$ python3 -q
>>> import numpy as np
>>> from numpy import linalg as LA
>>> np.set_printoptions(suppress=True, linewidth=120)
>>> tidy = lambda a: np.round(a, 1) + 0
>>> data = np.loadtxt("a.csv", delimiter=",")
>>> data
array([[0., 6., 6., 1., 1.],
       [6., 4., 3., 5., 3.],
       [6., 3., 0., 4., 2.],
       [1., 5., 4., 0., 3.],
       [1., 3., 2., 3., 4.]])
>>> rng = np.random.default_rng(6645)
>>> idx = rng.permutation(5)
>>> idx
array([3, 0, 4, 1, 2])
>>> other = data[idx][:, idx]
>>> tidy(LA.det(other)), tidy(LA.det(data[idx]))
(np.float64(-626.0), np.float64(626.0))
>>> np.allclose(other, data)
False
>>> np.trace(other)
np.float64(8.0)
>>> other = data / LA.norm(data, axis=1, keepdims=True)
>>> C2 = other @ other.T
>>> tidy(C2)
array([[1. , 0.6, 0.3, 0.9, 0.7],
       [0.6, 1. , 0.9, 0.7, 0.8],
       [0.3, 0.9, 1. , 0.5, 0.7],
       [0.9, 0.7, 0.5, 1. , 0.8],
       [0.7, 0.8, 0.7, 0.8, 1. ]])
>>> tidy(C2[1])
array([0.6, 1. , 0.9, 0.7, 0.8])
>>> np.argwhere(np.triu(np.abs(C2) > 0.95, 1))
array([], shape=(0, 2), dtype=int64)
>>> (C2 - 2 * np.eye(5)).round(6).argmax(axis=1)
array([3, 2, 1, 0, 1])
>>> (np.abs(C2) > 0.9).astype(int)
array([[1, 0, 0, 1, 0],
       [0, 1, 1, 0, 0],
       [0, 1, 1, 0, 0],
       [1, 0, 0, 1, 0],
       [0, 0, 0, 0, 1]])
>>> X = np.load("test4.npy")
>>> X
array([[ 4, -3,  3,  3],
       [-3, -4, -2, -1],
       [ 3, -2,  0,  0],
       [ 3, -1,  0,  6]])
>>> vec = np.array([-2, 2, 1, -1])
>>> y = X @ vec
>>> y
array([-14,  -3, -10, -14])
>>> tidy(LA.solve(X.T, X[1]))
array([0., 1., 0., 0.])
>>> tidy(LA.solve(X, X[:, 3]))
array([0., 0., 0., 1.])
>>> J = np.load("x.npy")
>>> J
array([[ 3,  0,  3,  2,  0,  3,  1,  1,  3,  1,  0],
       [ 1,  3,  2,  2,  2,  2,  3,  1,  0,  1,  3],
       [ 1,  2,  3,  1,  1,  1,  0,  1,  3,  0,  2],
       [ 2,  3,  3,  0,  0,  1,  1,  3,  3,  0,  0],
       [ 3,  3,  1,  0,  1,  0,  1,  3,  0,  0,  0],
       [ 3,  1,  1,  1,  2,  2,  2,  1,  0,  3,  0],
       [ 3,  1,  2,  3,  2,  1,  2,  2,  0,  0,  1],
       [ 3,  3,  2,  2,  3,  3,  2,  2,  0,  3,  1],
       [ 1,  0,  2,  1,  3,  3,  2,  2,  3,  1,  3],
       [ 1,  0,  0,  1,  3,  2,  0,  1,  0,  3,  2],
       [ 2,  1,  1,  1,  3,  1,  0,  3,  2,  1,  3],
       [ 1, -6, -1, -2, -4, -1, -5, -1,  3, -1, -6]])
>>> ev, evecs = LA.eigh(data)
>>> vec = np.array([-8, 0, -5, 7, -8])
>>> vec @ data @ vec
np.float64(296.0)
>>> np.abs(data).sum(axis=1).max(), tidy(np.abs(ev).max())
(np.float64(21.0), np.float64(15.7))
>>> tidy(evecs * np.maximum(ev, 0) @ evecs.T)
array([[3.5, 4.2, 3.2, 2.5, 1.4],
       [4.2, 5.5, 4. , 3.6, 2.9],
       [3.2, 4. , 3. , 2.5, 1.8],
       [2.5, 3.6, 2.5, 2.5, 2.6],
       [1.4, 2.9, 1.8, 2.6, 4.2]])
>>> tidy(evecs * np.abs(ev) @ evecs.T)
array([[7. , 2.5, 0.3, 4. , 1.8],
       [2.5, 7.1, 5.1, 2.1, 2.9],
       [0.3, 5.1, 5.9, 1. , 1.7],
       [4. , 2.1, 1. , 5. , 2.2],
       [1.8, 2.9, 1.7, 2.2, 4.4]])
>>> print(tidy(LA.eigvalsh(data[1:, 1:])))
[-4.5 -1.3  1.4 12.3]
>>> other = np.c_[J[:, :5] @ np.array([[4, 9, -2, 3, 8],
...     [2, 4, -6, 1, -5],
...     [-2, 0, -7, -6, 9],
...     [-1, -4, -5, 8, 4],
...     [1, -2, 7, 7, 9]]), np.array([1, 3, -2, -1, 2, 0, 3, -1, 2, 2, -1, 1])]
>>> other
array([[  4,  19, -37,   7,  59,   1],
       [  6,   9, -30,  24,  37,   3],
       [  2,  11, -33,   2,  38,  -2],
       [  8,  30, -43,  -9,  28,  -1],
       [ 17,  37, -24,  13,  27,   2],
       [ 13,  23, -10,  26,  50,   0],
       [  9,  15, -27,  36,  67,   3],
       [ 15,  25, -27,  37,  62,  -1],
       [  2,  -1,   0,  20,  57,   2],
       [  6,  -1,  14,  32,  39,   2],
       [ 10,  12,  -1,  30,  51,  -1],
       [ -8,   1,  23, -41, -15,   1]])
>>> tidy(LA.norm(other - J @ LA.lstsq(J, other)[0], axis=0))
array([0. , 0. , 0. , 0. , 0. , 2.4])
>>> LA.matrix_rank(np.c_[J, other])
np.int64(12)
>>> hat = J @ LA.solve(J.T @ J, J.T)
>>> tidy(hat)
array([[ 0.8,  0.3,  0. ,  0. ,  0. ,  0. ,  0. ,  0. ,  0. ,  0. ,  0. ,  0.2],
       [ 0.3,  0.3,  0. ,  0. ,  0. ,  0. ,  0. ,  0. ,  0. ,  0. ,  0. , -0.3],
       [ 0. ,  0. ,  1. ,  0. ,  0. ,  0. ,  0. ,  0. ,  0. ,  0. ,  0. ,  0. ],
       [ 0. ,  0. ,  0. ,  1. ,  0. ,  0. ,  0. ,  0. ,  0. ,  0. ,  0. ,  0. ],
       [ 0. ,  0. ,  0. ,  0. ,  1. ,  0. ,  0. ,  0. ,  0. ,  0. ,  0. ,  0. ],
       [ 0. ,  0. ,  0. ,  0. ,  0. ,  1. ,  0. ,  0. ,  0. ,  0. ,  0. ,  0. ],
       [ 0. ,  0. ,  0. ,  0. ,  0. ,  0. ,  1. ,  0. ,  0. ,  0. ,  0. ,  0. ],
       [ 0. ,  0. ,  0. ,  0. ,  0. ,  0. ,  0. ,  1. ,  0. ,  0. ,  0. ,  0. ],
       [ 0. ,  0. ,  0. ,  0. ,  0. ,  0. ,  0. ,  0. ,  1. ,  0. ,  0. ,  0. ],
       [ 0. ,  0. ,  0. ,  0. ,  0. ,  0. ,  0. ,  0. ,  0. ,  1. ,  0. ,  0. ],
       [ 0. ,  0. ,  0. ,  0. ,  0. ,  0. ,  0. ,  0. ,  0. ,  0. ,  1. ,  0. ],
       [ 0.2, -0.3,  0. ,  0. ,  0. ,  0. ,  0. ,  0. ,  0. ,  0. ,  0. ,  0.8]])
>>> tidy(np.diag(hat))
array([0.8, 0.3, 1. , 1. , 1. , 1. , 1. , 1. , 1. , 1. , 1. , 0.8])
>>> np.allclose(hat @ hat, hat)
True
>>> print(tidy(LA.eigvalsh(hat)))
[0. 1. 1. 1. 1. 1. 1. 1. 1. 1. 1. 1.]
>>> vec = np.array([1, 2, 1, 2, 0, 2, 0, 3, 2, 3, 2])
>>> y = J @ vec
>>> tidy(LA.pinv(J) @ J)
array([[1., 0., 0., 0., 0., 0., 0., 0., 0., 0., 0.],
       [0., 1., 0., 0., 0., 0., 0., 0., 0., 0., 0.],
       [0., 0., 1., 0., 0., 0., 0., 0., 0., 0., 0.],
       [0., 0., 0., 1., 0., 0., 0., 0., 0., 0., 0.],
       [0., 0., 0., 0., 1., 0., 0., 0., 0., 0., 0.],
       [0., 0., 0., 0., 0., 1., 0., 0., 0., 0., 0.],
       [0., 0., 0., 0., 0., 0., 1., 0., 0., 0., 0.],
       [0., 0., 0., 0., 0., 0., 0., 1., 0., 0., 0.],
       [0., 0., 0., 0., 0., 0., 0., 0., 1., 0., 0.],
       [0., 0., 0., 0., 0., 0., 0., 0., 0., 1., 0.],
       [0., 0., 0., 0., 0., 0., 0., 0., 0., 0., 1.]])
>>> try:
...     LA.solve(J, y)
... except LA.LinAlgError as e:
...     print(repr(e))
... 
LinAlgError('Last 2 dimensions of the array must be square')
>>> y = y + 0.1 * rng.normal(size=12)
>>> tidy(y)
array([ 28.3,  28.9,  24.9,  28.2,  19.1,  24. ,  23. ,  38.2,  32. ,  23. ,  31.1, -30.2])
>>> b, *_ = LA.lstsq(J, y)
>>> tidy(b)
array([ 0.9,  2.1,  0.7,  2.2, -0.1,  2.1,  0. ,  3.1,  2.1,  3.1,  1.9])
>>> tidy(LA.norm(y - J @ b))
np.float64(0.3)
>>> tidy(J.T @ (y - J @ b))
array([0., 0., 0., 0., 0., 0., 0., 0., 0., 0., 0.])
>>> b.round()
array([ 1.,  2.,  1.,  2., -0.,  2.,  0.,  3.,  2.,  3.,  2.])
